$ ipython --no-banner

In [1]: import numpy as np

In [2]: from numpy import linalg as LA

In [3]: np.set_printoptions(precision=2, suppress=True, linewidth=120, floatmode="fixed")

In [4]: F = np.load("x.npy")

In [5]: F
Out[5]: 
array([[ 1, -1, -1,  1,  1, -1, -1,  1],
       [ 1,  1,  1,  1,  1,  1,  1,  1],
       [ 1, -1,  1, -1, -1,  1, -1,  1],
       [ 1,  1, -1, -1,  1,  1, -1, -1],
       [ 1, -1,  1, -1,  1, -1,  1, -1]])

In [6]: x = np.array([-3, -1, 3, -3, 3, 5, 2, -2])

In [7]: h = np.maximum(F @ x, 0)

In [8]: np.maximum(F @ (3 * x), 0)
Out[8]: array([ 0, 12,  6, 12, 18])

In [9]: np.tanh(F @ x)
Out[9]: array([-1.00,  1.00,  0.96,  1.00,  1.00])

In [10]: ang = np.radians(45)

In [11]: r_ = np.eye(8)

In [12]: r_[4, 4] = r_[3, 3] = np.cos(ang)

In [13]: r_[4, 3], r_[3, 4] = -np.sin(ang), np.sin(ang)

In [14]: r_
Out[14]: 
array([[ 1.00,  0.00,  0.00,  0.00,  0.00,  0.00,  0.00,  0.00],
       [ 0.00,  1.00,  0.00,  0.00,  0.00,  0.00,  0.00,  0.00],
       [ 0.00,  0.00,  1.00,  0.00,  0.00,  0.00,  0.00,  0.00],
       [ 0.00,  0.00,  0.00,  0.71,  0.71,  0.00,  0.00,  0.00],
       [ 0.00,  0.00,  0.00, -0.71,  0.71,  0.00,  0.00,  0.00],
       [ 0.00,  0.00,  0.00,  0.00,  0.00,  1.00,  0.00,  0.00],
       [ 0.00,  0.00,  0.00,  0.00,  0.00,  0.00,  1.00,  0.00],
       [ 0.00,  0.00,  0.00,  0.00,  0.00,  0.00,  0.00,  1.00]])

In [15]: out = F @ r_.T

In [16]: LA.svd(F, compute_uv=False), LA.svd(out, compute_uv=False)
Out[16]: (array([2.83, 2.83, 2.83, 2.83, 2.83]), array([2.83, 2.83, 2.83, 2.83, 2.83]))

In [17]: np.abs(out - F).max(axis=0)
Out[17]: array([0.00, 0.00, 0.00, 1.00, 1.00, 0.00, 0.00, 0.00])

In [18]: out.round(2) + 0
Out[18]: 
array([[ 1.00, -1.00, -1.00,  1.41,  0.00, -1.00, -1.00,  1.00],
       [ 1.00,  1.00,  1.00,  1.41,  0.00,  1.00,  1.00,  1.00],
       [ 1.00, -1.00,  1.00, -1.41,  0.00,  1.00, -1.00,  1.00],
       [ 1.00,  1.00, -1.00,  0.00,  1.41,  1.00, -1.00, -1.00],
       [ 1.00, -1.00,  1.00,  0.00,  1.41, -1.00,  1.00, -1.00]])

In [19]: round(float(LA.det(r_)), 2), round(np.trace(r_), 2)
Out[19]: (1.0, np.float64(7.41))

In [20]: arr = np.load("layer16.npy")

In [21]: arr
Out[21]: 
array([[0, 1, 1, 0, 0, 0, 1],
       [1, 0, 1, 1, 0, 0, 0],
       [1, 1, 0, 0, 0, 0, 0],
       [0, 1, 0, 0, 1, 0, 0],
       [0, 0, 0, 1, 0, 0, 0],
       [0, 0, 0, 0, 0, 0, 1],
       [1, 0, 0, 0, 0, 1, 0]])

In [22]: np.argwhere(np.triu(arr))
Out[22]: 
array([[0, 1],
       [0, 2],
       [0, 6],
       [1, 2],
       [1, 3],
       [3, 4],
       [5, 6]])

In [23]: arr @ arr
Out[23]: 
array([[3, 1, 1, 1, 0, 1, 0],
       [1, 3, 1, 0, 1, 0, 1],
       [1, 1, 2, 1, 0, 0, 1],
       [1, 0, 1, 2, 0, 0, 0],
       [0, 1, 0, 0, 1, 0, 0],
       [1, 0, 0, 0, 0, 1, 0],
       [0, 1, 1, 0, 0, 0, 2]])

In [24]: arr.sum(axis=0)
Out[24]: array([3, 3, 2, 2, 1, 1, 2])

In [25]: np.trace(arr @ arr @ arr) // 6
Out[25]: np.int64(1)

In [26]: Lm = np.diag(arr.sum(axis=1)) - arr

In [27]: LA.matrix_rank(Lm)
Out[27]: np.int64(6)

In [28]: (LA.eigvalsh(Lm) < 1e-8).sum()
Out[28]: np.int64(1)

In [29]: Lm @ np.ones(7)
Out[29]: array([0.00, 0.00, 0.00, 0.00, 0.00, 0.00, 0.00])

In [30]: Lm
Out[30]: 
array([[ 3, -1, -1,  0,  0,  0, -1],
       [-1,  3, -1, -1,  0,  0,  0],
       [-1, -1,  2,  0,  0,  0,  0],
       [ 0, -1,  0,  2, -1,  0,  0],
       [ 0,  0,  0, -1,  1,  0,  0],
       [ 0,  0,  0,  0,  0,  1, -1],
       [-1,  0,  0,  0,  0, -1,  2]])

In [31]: np.round(LA.eigvalsh(Lm), 2) + 0
Out[31]: array([0.00, 0.30, 0.75, 2.24, 2.45, 3.80, 4.46])
